% python3 -q
>>> import numpy as np
>>> np.set_printoptions(precision=3, suppress=True, linewidth=120, legacy="1.25")
>>> A2 = np.array([[2, 2, 3, 3], [1, 3, 2, 3], [3, 0, 2, 1], [1, 1, 1, 3]])
>>> mat = np.triu(A2, 1)
>>> print(mat)
[[0 2 3 3]
 [0 0 2 3]
 [0 0 0 1]
 [0 0 0 0]]
>>> print(np.prod(np.diag(mat)), round(float(np.linalg.det(mat)), 3))
0 0.0
>>> print(np.linalg.matrix_rank(mat - mat[0, 0] * np.eye(4)))
3
>>> U, s, vt = np.linalg.svd(mat, full_matrices=False)
>>> print(np.cumsum(s ** 2) / np.sum(s ** 2))
[0.936 0.994 1.    1.   ]
>>> print(np.abs(U[:, 0]).round(6).argmax())
0
>>> print(np.round(np.linalg.norm(mat, 2) / np.linalg.norm(mat), 3))
0.968
>>> print([round(float(x), 3) for x in np.linalg.svd(mat, compute_uv=False)[:3]])
[5.805, 1.439, 0.479]
>>> print(np.argsort(-np.linalg.norm(mat, axis=0).round(6), kind="stable")[:3])
[3 2 1]
>>> print(np.linalg.cond(mat) > 100)
True
>>> U, s, vt = np.linalg.svd(mat)
>>> print(s)
[5.805 1.439 0.479 0.   ]
>>> A2 = U[:, :3] @ np.diag(s[:3]) @ vt[:3]
>>> print(A2.round(3) + 0)
[[0. 2. 3. 3.]
 [0. 0. 2. 3.]
 [0. 0. 0. 1.]
 [0. 0. 0. 0.]]
>>> print(np.linalg.matrix_rank(mat, rtol=0.05))
3
>>> print(round(float(np.linalg.norm(mat - A2, 2)), 3), s[3])
0.0 0.0
>>> print(round(np.abs(mat - A2).max(), 3))
0.0
>>> print(np.kron(np.eye(2, dtype=int), mat))
[[0 2 3 3 0 0 0 0]
 [0 0 2 3 0 0 0 0]
 [0 0 0 1 0 0 0 0]
 [0 0 0 0 0 0 0 0]
 [0 0 0 0 0 2 3 3]
 [0 0 0 0 0 0 2 3]
 [0 0 0 0 0 0 0 1]
 [0 0 0 0 0 0 0 0]]
>>> print(round(float(np.linalg.det(2 * mat)), 3), np.round(np.linalg.det(mat), 3))
0.0 0.0
>>> print(np.poly(mat))
[1. 0. 0. 0. 0.]
>>> print(round(float(np.linalg.det(mat[::-1])), 3))
0.0
>>> print(round(np.linalg.det(mat.T), 3))
0.0
>>> print(np.linalg.eigvals(mat))
[0. 0. 0. 0.]
>>> feats = np.load("m.npy")
>>> print(feats)
[[ 3.317  3.339  1.686]
 [-3.356 -3.324 -1.639]
 [ 1.343 -2.491 -4.122]
 [ 3.226 -1.012 -3.684]
 [-4.368 -2.421  0.25 ]
 [ 4.526  1.744 -1.214]
 [-1.318  2.506  4.121]
 [ 4.522  1.812 -1.127]
 [-1.388  2.465  4.123]
 [-2.334 -3.53  -2.663]
 [ 4.205  2.697  0.217]
 [ 1.085  3.429  3.473]
 [-4.515 -1.421  1.61 ]
 [ 3.658 -0.503 -3.372]
 [-1.706  2.269  4.116]
 [ 4.317  2.521 -0.087]
 [ 3.723  3.14   1.133]]
>>> def softmax(z):
...     e = np.exp(z - z.max(axis=-1, keepdims=True))
...     return e / e.sum(axis=-1, keepdims=True)
... 
>>> print(np.round(softmax(10 * feats[3]), 3) + 0)
[1. 0. 0.]
>>> print(softmax(feats[3] + 5))
[0.985 0.014 0.001]
>>> print(softmax(feats[3]))
[0.985 0.014 0.001]
>>> S = feats @ feats.T / np.sqrt(3)
>>> print(softmax(S).round(6).argmax(axis=1))
[ 0  1  2  3  4  5  6  7  8  9 10 11 12 13 14 15 16]
>>> cov = np.cov(feats, rowvar=False)
>>> print(round(np.corrcoef(feats[:, 2], feats[:, 0])[0, 1], 3))
-0.293
>>> print(np.polyfit(feats[:, 2], feats[:, 0], 1))
[-0.352  0.937]
>>> print([round(float(x), 3) for x in np.linalg.svd(feats, compute_uv=False)[:3]])
[15.573, 13.508, 0.0]
>>> print(np.argsort(-np.linalg.norm(feats, axis=0).round(6), kind="stable")[:3])
[0 2 1]
>>> z = feats[:, 2] > np.median(feats[:, 2])
>>> r0 = feats[z].mean(axis=0) - feats[~z].mean(axis=0)
>>> print(((feats - feats.mean(axis=0)) @ r0 > 0).astype(int))
[1 0 0 0 1 0 1 0 1 0 0 1 1 0 1 0 1]
>>> A = np.load("test17.npy")
>>> print(A)
[[ 2  0  0]
 [-3  0  0]
 [-2 -2 -3]]
>>> print(round(np.linalg.norm(A) ** 2 / np.linalg.norm(A, 2) ** 2, 3))
1.334
>>> print(round(np.linalg.norm(A, "nuc"), 3))
7.483
>>> print(round(float(np.linalg.norm(A[2] - A[1])), 3))
3.742
>>> print(round(float(np.linalg.norm(A[2], 1)), 3), round(float(np.linalg.norm(A[2], np.inf)), 3))
7.0 3.0
>>> print(np.linalg.norm(A, axis=0))
[4.123 2.    3.   ]
